% ipython --no-banner

In [1]: import numpy as np

In [2]: from numpy import linalg as LA

In [3]: np.set_printoptions(suppress=True, linewidth=120)

In [4]: tidy = lambda a: np.round(a, 1) + 0

In [5]: X = np.loadtxt("out16.csv", delimiter=",")

In [6]: X
Out[6]: 
array([[-0.8,  0.3,  2.9, -2.3, -1.4],
       [-1.1,  0.1,  3.2, -2. , -1. ],
       [-0.3,  0.3,  3. , -1.9, -1.2],
       [-1.1, -0.6,  2.9, -1.9, -1. ],
       [-0.5,  0.1,  3.1, -1.7, -1.2],
       [-1.4, -0.1,  3.3, -1.8, -1.3],
       [-1.3, -0.5,  3.3, -2. , -0.5],
       [-0.7, -0.3,  3.5, -1.9, -0.9],
       [ 1.5,  1.4, -0.9,  0.7,  2.3],
       [ 1.3,  1. , -0.7,  0.7,  2. ],
       [ 0.9,  1.3, -1. ,  1. ,  2.2],
       [ 1.1,  1.7, -1.1,  1.3,  1.5],
       [ 1.2,  0.7, -1.1,  1.5,  1.8],
       [ 1. ,  1.2, -1.5,  1.2,  1.9],
       [ 0.8,  1. , -0.8,  0.9,  1.7],
       [ 1.2,  1.6, -0.8,  0.9,  2.3],
       [ 2.4,  1.2, -3.2,  2.1,  1.9],
       [ 3.2,  0.9, -3.2,  2.7,  2.8],
       [ 2.9,  0.6, -2.9,  1.9,  2.1],
       [ 3. ,  1.1, -3.1,  1.4,  2. ],
       [ 3.6,  0.8, -3.3,  1.9,  1.4],
       [ 2.6,  0.7, -2.9,  1.7,  1.6],
       [ 3.2,  1.6, -2.9,  1.5,  1.5],
       [ 3.3,  1.2, -3. ,  2.1,  1.9]])

In [7]: A2 = np.c_[X[:, :1] @ np.array([[-5]]), np.array([3, 3, 3, 2, 2, 0, 3, 0, 0, -1, -3, 2, 2, -1, 2, -3, 3, -2, 2, -3, 0, 3, 2, -1])]

In [8]: A2
Out[8]: 
array([[  4. ,   3. ],
       [  5.5,   3. ],
       [  1.5,   3. ],
       [  5.5,   2. ],
       [  2.5,   2. ],
       [  7. ,   0. ],
       [  6.5,   3. ],
       [  3.5,   0. ],
       [ -7.5,   0. ],
       [ -6.5,  -1. ],
       [ -4.5,  -3. ],
       [ -5.5,   2. ],
       [ -6. ,   2. ],
       [ -5. ,  -1. ],
       [ -4. ,   2. ],
       [ -6. ,  -3. ],
       [-12. ,   3. ],
       [-16. ,  -2. ],
       [-14.5,   2. ],
       [-15. ,  -3. ],
       [-18. ,   0. ],
       [-13. ,   3. ],
       [-16. ,   2. ],
       [-16.5,  -1. ]])

In [9]: LA.matrix_rank(np.c_[X, A2])
Out[9]: np.int64(6)

In [10]: K = np.load("sample0.npy")

In [11]: K
Out[11]: 
array([[-1.,  1.,  0.],
       [ 0., -1.,  1.],
       [ 0.,  0., -1.]])

In [12]: tidy(np.sort(np.abs(LA.eigvals(K))))
Out[12]: array([1., 1., 1.])

In [13]: np.trace(K)
Out[13]: np.float64(-3.0)

In [14]: rng = np.random.default_rng(25094)

In [15]: labels = rng.permutation(3)

In [16]: labels
Out[16]: array([1, 2, 0])

In [17]: A2 = K[labels][:, labels]

In [18]: tidy(LA.det(A2)), tidy(LA.det(K[labels]))
Out[18]: (np.float64(-1.0), np.float64(-1.0))

In [19]: np.allclose(A2, K)
Out[19]: False

In [20]: np.diag(A2)
Out[20]: array([-1., -1., -1.])
